In [1]: import numpy as np

In [2]: np.set_printoptions(precision=3, suppress=True, linewidth=100, sign=" ")

In [3]: arr = np.load("data.npy")

In [4]: print(arr)
[[-0.35  -0.304 -0.375]
 [ 1.035 -0.228 -0.66 ]
 [ 0.15  -1.709 -2.166]
 [-0.326  1.505  1.79 ]
 [ 0.347  0.412  0.359]
 [ 0.15  -0.041  0.02 ]
 [ 0.25  -0.899 -0.896]
 [-1.45   2.024  1.795]
 [-0.76   2.358  2.55 ]
 [ 1.112 -3.417 -3.855]
 [ 1.145 -0.597 -0.904]
 [-1.444  3.545  3.614]
 [-0.26   1.884  1.894]
 [ 1.067 -0.999 -1.265]
 [ 0.618 -0.748 -0.803]
 [ 0.414 -1.813 -1.568]
 [-1.967  5.124  5.292]
 [ 0.967 -3.962 -4.312]
 [ 0.956 -2.829 -2.735]
 [ 1.251 -3.706 -3.886]
 [ 0.453 -1.083 -1.25 ]
 [ 1.528 -2.99  -3.244]
 [ 0.638 -1.217 -1.353]
 [-0.008  0.538  0.753]
 [ 1.391 -2.15  -2.217]
 [ 0.165  0.728  0.742]
 [-0.354 -0.57  -0.635]
 [ 0.025  0.983  1.05 ]]

In [5]: out = np.c_[arr[:, :2] @ np.array([[-1, -5], [5, -5]]), np.array([-1, 1, -1, -3, 1, 3, 0, 5, 2, -3, -2, -2, -1, 0, 1, 0, 1, 4, 0, -3, 3, -5, 5, 4, -3, 3, -5, 4])]

In [6]: print(out)
[[ -1.17    3.27   -1.   ]
 [ -2.175  -4.035   1.   ]
 [ -8.695   7.795  -1.   ]
 [  7.851  -5.895  -3.   ]
 [  1.713  -3.795   1.   ]
 [ -0.355  -0.545   3.   ]
 [ -4.745   3.245   0.   ]
 [ 11.57   -2.87    5.   ]
 [ 12.55   -7.99    2.   ]
 [-18.197  11.525  -3.   ]
 [ -4.13   -2.74   -2.   ]
 [ 19.169 -10.505  -2.   ]
 [  9.68   -8.12   -1.   ]
 [ -6.062  -0.34    0.   ]
 [ -4.358   0.65    1.   ]
 [ -9.479   6.995   0.   ]
 [ 27.587 -15.785   1.   ]
 [-20.777  14.975   4.   ]
 [-15.101   9.365   0.   ]
 [-19.781  12.275  -3.   ]
 [ -5.868   3.15    3.   ]
 [-16.478   7.31   -5.   ]
 [ -6.723   2.895   5.   ]
 [  2.698  -2.65    4.   ]
 [-12.141   3.795  -3.   ]
 [  3.475  -4.465   3.   ]
 [ -2.496   4.62   -5.   ]
 [  4.89   -5.04    4.   ]]

In [7]: print(np.linalg.norm(np.linalg.qr(arr)[0].T @ out, axis=0) ** 2 / ((out ** 2).sum(axis=0) + 1e-12))
[ 1.    1.    0.05]

In [8]: print(np.round(np.linalg.norm(out - arr @ np.linalg.lstsq(arr, out)[0], axis=0), 3) + 0)
[  0.      0.     14.784]

In [9]: G = np.cov(arr, rowvar=False)

In [10]: print(np.argsort(-arr.std(axis=0).round(6), kind="stable"))
[ 2  1  0]

In [11]: print(G.shape)
(3, 3)

In [12]: print(arr.std(axis=0))
[ 0.872  2.132  2.247]

In [13]: print(round(np.corrcoef(arr[:, 0], arr[:, 2])[0, 1], 3))
-0.872

In [14]: print(np.corrcoef(arr.T))
[[ 1.    -0.871 -0.872]
 [-0.871  1.     0.997]
 [-0.872  0.997  1.   ]]

In [15]: print(np.median(arr, axis=0))
[ 0.298 -0.583 -0.732]

In [16]: Ac = arr - arr.mean(axis=0)

In [17]: Uu, s, Vh = np.linalg.svd(Ac, full_matrices=False)

In [18]: print((np.sign(Uu[:, 0]) == np.sign(Uu[0, 0])).astype(int))
[ 1  0  0  1  1  1  0  1  1  0  0  1  1  0  0  0  1  0  0  0  0  0  0  1  0  1  0  1]

In [19]: print(Vh[0] * np.sign(Vh[0, np.abs(Vh[0]).argmax()]))
[-0.243  0.668  0.704]

In [20]: print(s)
[ 16.875   2.192   0.646]

In [21]: print(np.abs(Vh[0]).argmax())
2

In [22]: print(np.round((s ** 2).sum() ** 2 / (s ** 4).sum(), 3))
1.037

In [23]: print(np.abs(Vh[-1]))
[ 0.003  0.725  0.689]

In [24]: out = np.array([[-3, -2, 9, 0, -7],
    ...:     [-4, -7, -6, 6, 9],
    ...:     [8, 6, -6, -4, 3],
    ...:     [4, 4, -5, -5, 3],
    ...:     [5, 3, 0, 2, 2]])

In [25]: F = np.triu(out)

In [26]: print(F)
[[-3 -2  9  0 -7]
 [ 0 -7 -6  6  9]
 [ 0  0 -6 -4  3]
 [ 0  0  0 -5  3]
 [ 0  0  0  0  2]]

In [27]: evals, vecs = np.linalg.eig(F)

In [28]: print(np.sort(np.linalg.eigvals(np.linalg.inv(F))))
[-0.333 -0.2   -0.167 -0.143  0.5  ]

In [29]: print(np.sort(np.linalg.eigvals(F.T)))
[-7. -6. -5. -3.  2.]

In [30]: print(evals)
[-3. -7. -6. -5.  2.]

In [31]: print(np.sort(np.linalg.eigvals(F @ F)))
[  4.   9.  25.  36.  49.]

In [32]: z = arr[:, 1] > np.median(arr[:, 1])

In [33]: u = arr[z].mean(axis=0) - arr[~z].mean(axis=0)

In [34]: print(np.argsort(-np.abs(u).round(6), kind="stable"))
[ 2  1  0]

In [35]: print(z.astype(int))
[ 1  1  0  1  1  1  0  1  1  0  0  1  1  0  0  0  1  0  0  0  0  0  0  1  0  1  1  1]

In [36]: J = np.load("run3.npy")

In [37]: print(J)
[[ 3  2  3  2]
 [-3  1 -3  1]
 [ 3  2  3  2]
 [-3  1 -3  1]]

In [38]: rank = np.linalg.matrix_rank(J)

In [39]: print(rank)
2

In [40]: null = np.linalg.svd(J)[2][rank:].T

In [41]: print([int(np.linalg.matrix_rank(J[:i])) for i in range(1, len(J) + 1)])
[1, 2, 2, 2]

In [42]: print(np.allclose(J @ null, 0))
True

In [43]: print([int(np.linalg.matrix_rank(J[:, :j + 1])) for j in range(4)])
[1, 2, 2, 2]

In [44]: print(np.round(J @ null, 3) + 0)
[[ 0.  0.]
 [ 0.  0.]
 [ 0.  0.]
 [ 0.  0.]]

In [45]: print(np.kron(np.eye(2, dtype=int), J))
[[ 3  2  3  2  0  0  0  0]
 [-3  1 -3  1  0  0  0  0]
 [ 3  2  3  2  0  0  0  0]
 [-3  1 -3  1  0  0  0  0]
 [ 0  0  0  0  3  2  3  2]
 [ 0  0  0  0 -3  1 -3  1]
 [ 0  0  0  0  3  2  3  2]
 [ 0  0  0  0 -3  1 -3  1]]

In [46]: Uu, s, Vh = np.linalg.svd(J)

In [47]: vecs = Vh[:(s > 1e-8).sum()]

In [48]: rng = np.random.default_rng(40)

In [49]: x = J[0] + -3 * J[3] + rng.integers(2) * np.eye(4)[2]

In [50]: print(x)
[12. -1. 13. -1.]

In [51]: print(np.diag(vecs.T @ vecs))
[ 0.5  0.5  0.5  0.5]

In [52]: print(np.linalg.matrix_rank(np.vstack([J, x])))
3

In [53]: print(np.round(vecs.T @ vecs, 3) + 0)
[[ 0.5  0.   0.5  0. ]
 [ 0.   0.5  0.   0.5]
 [ 0.5  0.   0.5  0. ]
 [ 0.   0.5  0.   0.5]]

In [54]: Uu, s = np.linalg.svd(J)
Traceback (most recent call last):
  Cell In[54], line 1
    Uu, s = np.linalg.svd(J)
ValueError: too many values to unpack (expected 2)


In [55]: Uu, s, Vh = np.linalg.svd(J, full_matrices=False)

In [56]: print(np.round(s / s[0], 3) + 0)
[ 1.     0.482  0.     0.   ]

In [57]: print((s > 1e-8).sum())
2

In [58]: print(np.round(Uu.T @ Uu, 3) + 0)
[[ 1.  0.  0.  0.]
 [ 0.  1.  0.  0.]
 [ 0.  0.  1.  0.]
 [ 0.  0.  0.  1.]]

In [59]: print(np.cumsum(s ** 2) / np.sum(s ** 2))
[ 0.811  1.     1.     1.   ]

In [60]: print(np.round(Vh @ Vh.T, 3) + 0)
[[ 1.  0.  0.  0.]
 [ 0.  1.  0.  0.]
 [ 0.  0.  1.  0.]
 [ 0.  0.  0.  1.]]

In [61]: print(s.round(3) + 0)
[ 8.639  4.167  0.     0.   ]

In [62]: print(np.abs(Uu[:, 0]).round(6).argmax())
0

In [63]: x = np.array([1, 1, 1, 2])

In [64]: print(J @ x)
[12 -3 12 -3]

In [65]: print(J @ np.eye(4)[0])
[ 3. -3.  3. -3.]

In [66]: print(np.linalg.norm(J @ x) <= np.linalg.norm(J, 2) * np.linalg.norm(x) + 1e-9)
True

In [67]: print(J @ np.ones(4))
[10. -4. 10. -4.]

In [68]: print((J @ x).argmax())
0

In [69]: print(np.sign((J @ x).round(6)))
[ 1 -1  1 -1]

In [70]: E = np.load("x.npy")

In [71]: print(E)
[[-2. -3.  0.]
 [-3.  0. -3.]
 [ 0. -3.  4.]]

In [72]: # symmetric

In [73]: x = np.array([6, 9, 6])

In [74]: y = E @ x

In [75]: beta, lr = np.zeros(3), 1 / np.linalg.norm(E, 2) ** 2

In [76]: for i in range(4):
    ...:     beta -= lr * E.T @ (E @ beta - y)
    ...:     if i % 1 == 0: print(i, round(np.linalg.norm(E @ beta - y), 3))
    ...: 
0 21.18
1 8.875
2 4.387
3 3.087

In [77]: print(beta)
[ 8.44   6.447  3.803]

In [78]: print(round(np.linalg.cond(E), 3))
8.804

In [79]: proj = np.triu(np.array([[-3, 2, -5], [-2, 2, 2], [4, 4, 0]]), 1) + np.eye(3)

In [80]: out = proj @ E @ np.linalg.inv(proj)

In [81]: print(np.poly(out))
[  1.  -2. -26.  18.]

In [82]: print(out)
[[  -8.   28. -122.]
 [  -3.    0.  -10.]
 [   0.   -3.   10.]]

In [83]: X = np.load("arr.npy")

In [84]: print(X)
[[ 0.  9.  1.]
 [ 0.  2.  0.]
 [ 0.  0.  3.]]

In [85]: # triangular

In [86]: out = X / np.sqrt((X ** 2).mean(axis=1, keepdims=True))

In [87]: print(np.linalg.matrix_rank(out) == np.linalg.matrix_rank(X))
True

In [88]: W0 = np.load("out5.npy")

In [89]: print(W0)
[[-0.206 -0.802  0.243  0.506]
 [ 0.618  0.019  0.781 -0.094]
 [ 0.741 -0.347 -0.574  0.028]
 [ 0.165  0.486 -0.039  0.857]]

In [90]: print((W0 + W0.T) / 2)
[[-0.206 -0.092  0.492  0.335]
 [-0.092  0.019  0.217  0.196]
 [ 0.492  0.217 -0.574 -0.006]
 [ 0.335  0.196 -0.006  0.857]]

In [91]: print(np.sort(np.abs(np.linalg.eigvals(W0))))
[ 1.  1.  1.  1.]

In [92]: print(round(np.abs(np.linalg.eigvals(W0)).max(), 3))
1.0

In [93]: proj = np.triu(np.array([[5, -8, 7, 9], [-7, -7, -1, -1], [5, -3, 2, -8], [-3, -5, 3, -8]]), 1) + np.eye(4)

In [94]: out = proj @ W0 @ np.linalg.inv(proj)

In [95]: print(np.round(np.linalg.det(out), 3))
-1.0

In [96]: print(np.round(W0 @ W0.T, 3) + 0)
[[ 1.  0.  0.  0.]
 [ 0.  1.  0.  0.]
 [ 0.  0.  1.  0.]
 [ 0.  0.  0.  1.]]

In [97]: print(np.linalg.pinv(W0))
[[-0.206  0.618  0.741  0.165]
 [-0.802  0.019 -0.347  0.486]
 [ 0.243  0.781 -0.574 -0.039]
 [ 0.506 -0.094  0.028  0.857]]

In [98]: print(round(float(W0[:, 1] @ W0[:, 3]), 3))
0.0

In [99]: out = W0 + rng.integers(-2, 3, (4, 1)) @ rng.integers(-2, 3, (1, 4))

In [100]: print(out)
[[ 1.794 -2.802 -1.757  0.506]
 [-3.382  4.019  4.781 -0.094]
 [ 2.741 -2.347 -2.574  0.028]
 [ 0.165  0.486 -0.039  0.857]]

In [101]: print(np.abs(out - W0).sum(axis=1))
[  6.  12.   6.   0.]

In [102]: print(np.linalg.matrix_rank(out - W0, tol=1e-8))
1

In [103]: x = np.array([5, 2, 1, 5])

In [104]: print(np.sign((W0 @ x).round(6)))
[ 1.  1.  1.  1.]

In [105]: print(np.linalg.norm(W0 @ x) <= np.linalg.norm(W0, 2) * np.linalg.norm(x) + 1e-9)
True

In [106]: print(W0 @ x)
[ 0.138  3.439  2.577  6.043]

In [107]: print(W0 @ (2 * x))
[  0.277   6.878   5.154  12.085]

In [108]: print(W0 @ np.ones(4))
[-0.259  1.324 -0.152  1.469]

In [109]: print((W0 @ x).argmax())
3

In [110]: M = np.loadtxt("block5.csv", delimiter=",")

In [111]: print(M)
[[  1.311   5.14    8.702]
 [ -7.927   0.307  14.359]
 [  0.977   1.719   4.887]
 [  2.089   1.464   7.521]
 [-10.464  -2.168   2.374]
 [  1.723  -0.694   0.9  ]
 [  0.696   0.456  -0.33 ]
 [ -3.279  -1.176  -3.374]
 [ -2.324  -1.567  -2.188]
 [ -1.84    2.132  -3.618]
 [ -3.605   2.161  -1.486]
 [ -0.145   0.215  -6.686]
 [ -7.486   0.316  -6.201]
 [ -2.711  -0.544   4.626]
 [ -1.784   3.666  -0.731]
 [ 10.6     2.696  -5.593]
 [ -1.739  -0.765  -0.739]
 [  3.591  -4.526  23.401]
 [ -5.926  -0.669  -0.984]
 [ -1.062  -1.089  -7.08 ]
 [  5.542  -2.781  -2.705]]

In [112]: x = np.array([5, 2, 3])

In [113]: y = M @ x

In [114]: print(np.round(np.linalg.pinv(M) @ M, 3) + 0)
[[ 1.  0.  0.]
 [ 0.  1.  0.]
 [ 0.  0.  1.]]

In [115]: print(np.linalg.solve(M.T @ M, M.T @ y))
[ 5.  2.  3.]

In [116]: y = y + 0.1 * rng.normal(size=21)

In [117]: print(y)
[ 42.838   4.017  23.123  35.844 -49.604   9.946   3.416 -28.83  -21.375 -15.884 -18.295 -20.32
 -55.422  -0.722  -3.776  41.752 -12.384  79.123 -33.916 -28.779  13.994]

In [118]: beta, *_ = np.linalg.lstsq(M, y)

In [119]: print([round(float(np.linalg.norm(np.linalg.solve(M.T @ M + lam * np.eye(3), M.T @ y))), 2) for lam in (0, 1, 10, 100)])
[6.17, 6.15, 6.02, 5.07]

In [120]: print(np.round(M.T @ (y - M @ beta), 3) + 0)
[ 0.  0.  0.]

In [121]: print(round(float(np.linalg.norm(y - M @ beta)), 3))
0.295

In [122]: print(beta)
[ 5.006  1.995  2.999]

In [123]: print(beta.round())
[ 5.  2.  3.]

In [124]: Q, Rm = np.linalg.qr(M)

In [125]: print(np.round(abs(Rm[0, 0]), 3), np.round(np.linalg.norm(M[:, 0]), 3))
21.845 21.845

In [126]: print(Rm)
[[-21.845  -1.032   0.766]
 [  0.    -10.029   5.309]
 [  0.      0.    -33.385]]

In [127]: print(round(float(np.trace(Q @ Q.T)), 3))
3.0

In [128]: print(Q.shape, Rm.shape)
(21, 3) (3, 3)

In [129]: K = np.load("w.npy")

In [130]: print(K)
[[-17.318   4.144  -6.8    -6.056]
 [  9.063  10.968   1.966  13.917]
 [ 17.318  -4.034   6.786   6.145]
 [ -6.805 -12.546  -0.954 -13.977]
 [-10.066 -10.137  -2.432 -13.784]
 [ -1.755 -14.913   1.169 -13.159]
 [  5.348 -15.935   3.876 -10.121]
 [-17.012   6.947  -7.028  -3.596]
 [ 14.703 -11.655   6.759  -1.516]
 [ 16.744  -7.935   7.05    2.64 ]
 [-11.166  -9.113  -2.956 -13.547]
 [ 11.19  -14.435   5.819  -5.707]
 [ 14.704   4.63    4.786  11.809]
 [  4.617 -15.956   3.613 -10.537]
 [ -1.371 -15.036   1.324 -13.05 ]
 [ 15.673   2.814   5.358  10.851]
 [ 16.788  -0.226   6.132   8.972]
 [ 10.92    9.354   2.837  13.609]
 [  0.443 -15.512   2.041 -12.45 ]
 [ 14.848 -11.479   6.791  -1.293]
 [-16.778   0.187  -6.124  -8.999]
 [  3.337 -15.92    3.143 -11.205]
 [-11.758  -8.507  -3.245 -13.374]]

In [131]: # rank 2

In [132]: print(np.linalg.lstsq(K[:-1].T, K[-1])[2])
2

In [133]: print(np.allclose(K[:-1].T @ np.linalg.lstsq(K[:-1].T, K[-1])[0], K[-1]))
True

In [134]: print(np.abs(np.diag(np.linalg.qr(K)[1])) > 1e-9)
[ True  True False False]

In [135]: print(round(float(np.trace(np.linalg.pinv(K) @ K)), 3))
2.0

In [136]: rank = np.linalg.matrix_rank(K)

In [137]: print(rank)
2

In [138]: null = np.linalg.svd(K)[2][rank:].T

In [139]: print(null.shape)
(4, 2)

In [140]: print([int(np.linalg.matrix_rank(K[:i])) for i in range(1, len(K) + 1)])
[1, 2, 2, 2, 2, 2, 2, 2, 2, 2, 2, 2, 2, 2, 2, 2, 2, 2, 2, 2, 2, 2, 2]

In [141]: print(np.linalg.matrix_rank(K.T @ K), np.linalg.matrix_rank(K @ K.T))
2 2
